>>> import numpy as np
>>> np.set_printoptions(precision=3, suppress=True, linewidth=100)
>>> W0 = np.array([[1, 5, -2, 1, -2, -2],
...     [0, -4, 4, -3, -5, -2],
...     [3, 2, -2, 5, -3, 0],
...     [3, -5, -3, 1, 0, 3],
...     [5, -1, 3, 0, 1, 0],
...     [-4, -3, 3, 3, 2, 0],
...     [1, -7, 10, -8, -17, -8]])
>>> hat = W0 @ np.linalg.solve(W0.T @ W0, W0.T)
>>> hat.round(3) + 0
array([[ 0.909, -0.273,  0.   ,  0.   ,  0.   ,  0.   ,  0.091],
       [-0.273,  0.182,  0.   ,  0.   ,  0.   ,  0.   ,  0.273],
       [ 0.   ,  0.   ,  1.   ,  0.   ,  0.   ,  0.   ,  0.   ],
       [ 0.   ,  0.   ,  0.   ,  1.   ,  0.   ,  0.   ,  0.   ],
       [ 0.   ,  0.   ,  0.   ,  0.   ,  1.   ,  0.   ,  0.   ],
       [ 0.   ,  0.   ,  0.   ,  0.   ,  0.   ,  1.   ,  0.   ],
       [ 0.091,  0.273,  0.   ,  0.   ,  0.   ,  0.   ,  0.909]])
>>> np.allclose(hat @ hat, hat)
True
>>> np.diag(hat)
array([0.909, 0.182, 1.   , 1.   , 1.   , 1.   , 0.909])
>>> W0 @ W0
Traceback (most recent call last):
  File "<python-input-7>", line 1, in <module>
    W0 @ W0
    ~~~^~~~
ValueError: matmul: Input operand 1 has a mismatch in its core dimension 0, with gufunc signature (n?,k),(k,m?)->(n?,m?) (size 7 is different from 6)
>>> C2 = W0.T @ W0
>>> (W0 @ W0.T).shape
(7, 7)
>>> np.linalg.matrix_rank(C2)
np.int64(6)
>>> np.allclose(C2, C2.T)
True
>>> np.diag(C2)
array([ 61, 129, 151, 109, 332,  81])
>>> x = np.array([0, 2, 2, 0, 2, 0])
>>> target = W0 @ x
>>> np.round(np.linalg.lstsq(W0, target)[0], 3) + 0
array([0., 2., 2., 0., 2., 0.])
>>> try:
...     np.linalg.solve(W0, target)
... except np.linalg.LinAlgError as e:
...     print(e)
... 
Last 2 dimensions of the array must be square
>>> rng = np.random.default_rng(83358)
>>> target = target + 0.02 * rng.normal(size=7)
>>> target
array([  2.004, -10.003,  -6.008, -15.965,   6.027,   3.994, -27.976])
>>> b, *_ = np.linalg.lstsq(W0, target)
>>> [round(float(np.linalg.norm(np.linalg.solve(W0.T @ W0 + lam * np.eye(6), W0.T @ target))), 2) for lam in (0, 1, 10, 100)]
[3.46, 3.32, 2.74, 1.35]
>>> b.round(3) + 0
array([ 0.008,  1.987,  1.988,  0.   ,  2.011, -0.029])
>>> np.round(W0.T @ (target - W0 @ b), 3) + 0
array([0., 0., 0., 0., 0., 0.])
>>> b.round()
array([ 0.,  2.,  2.,  0.,  2., -0.])
>>> mat = np.loadtxt("mat.csv", delimiter=",")
>>> mat
array([[  6.,  -3.,  18.,  -9.],
       [  0.,  -6.,   0., -18.],
       [-14.,   7.,   6.,  -3.],
       [  0.,  14.,   0.,  -6.]])
>>> t = np.radians(15)
>>> Rm = np.eye(4)
>>> Rm[3, 3] = Rm[0, 0] = np.cos(t)
>>> Rm[3, 0], Rm[0, 3] = -np.sin(t), np.sin(t)
>>> Rm
array([[ 0.966,  0.   ,  0.   ,  0.259],
       [ 0.   ,  1.   ,  0.   ,  0.   ],
       [ 0.   ,  0.   ,  1.   ,  0.   ],
       [-0.259,  0.   ,  0.   ,  0.966]])
>>> out = mat @ Rm.T
>>> np.allclose(np.linalg.norm(mat, axis=1), np.linalg.norm(out, axis=1))
True
>>> out
array([[  3.466,  -3.   ,  18.   , -10.246],
       [ -4.659,  -6.   ,   0.   , -17.387],
       [-14.299,   7.   ,   6.   ,   0.726],
       [ -1.553,  14.   ,   0.   ,  -5.796]])
>>> round(np.linalg.eigvals(mat).sum().real, 3)
np.float64(0.0)
>>> np.kron(np.eye(2, dtype=int), mat)
array([[  6.,  -3.,  18.,  -9.,   0.,  -0.,   0.,  -0.],
       [  0.,  -6.,   0., -18.,   0.,  -0.,   0.,  -0.],
       [-14.,   7.,   6.,  -3.,  -0.,   0.,   0.,  -0.],
       [  0.,  14.,   0.,  -6.,   0.,   0.,   0.,  -0.],
       [  0.,  -0.,   0.,  -0.,   6.,  -3.,  18.,  -9.],
       [  0.,  -0.,   0.,  -0.,   0.,  -6.,   0., -18.],
       [ -0.,   0.,   0.,  -0., -14.,   7.,   6.,  -3.],
       [  0.,   0.,   0.,  -0.,   0.,  14.,   0.,  -6.]])
>>> out = np.array([[2, 2, 2, 2, 3, 2],
...     [0, 3, 1, -3, 3, -1],
...     [3, -3, -1, -2, -3, -1],
...     [-3, 0, 1, 1, 1, -2]])
>>> F = out.T @ out
>>> F
array([[22, -5, -2, -5, -6,  7],
       [-5, 22, 10,  1, 24,  4],
       [-2, 10,  7,  4, 13,  2],
       [-5,  1,  4, 18,  4,  7],
       [-6, 24, 13,  4, 28,  4],
       [ 7,  4,  2,  7,  4, 10]])
>>> F.reshape(6, 7)
Traceback (most recent call last):
  File "<python-input-40>", line 1, in <module>
    F.reshape(6, 7)
    ~~~~~~~~~^^^^^^
ValueError: cannot reshape array of size 36 into shape (6,7)
>>> F.reshape(2, -1)
array([[22, -5, -2, -5, -6,  7, -5, 22, 10,  1, 24,  4, -2, 10,  7,  4, 13,  2],
       [-5,  1,  4, 18,  4,  7, -6, 24, 13,  4, 28,  4,  7,  4,  2,  7,  4, 10]])
>>> F.ravel(order="F")
array([22, -5, -2, -5, -6,  7, -5, 22, 10,  1, 24,  4, -2, 10,  7,  4, 13,  2, -5,  1,  4, 18,  4,
        7, -6, 24, 13,  4, 28,  4,  7,  4,  2,  7,  4, 10])
>>> T = F.reshape(6, 2, -1)
>>> T.transpose(1, 0, 2)
array([[[22, -5, -2],
        [-5, 22, 10],
        [-2, 10,  7],
        [-5,  1,  4],
        [-6, 24, 13],
        [ 7,  4,  2]],

       [[-5, -6,  7],
        [ 1, 24,  4],
        [ 4, 13,  2],
        [18,  4,  7],
        [ 4, 28,  4],
        [ 7,  4, 10]]])
>>> np.swapaxes(T, 1, 2)[0]
array([[22, -5],
       [-5, -6],
       [-2,  7]])
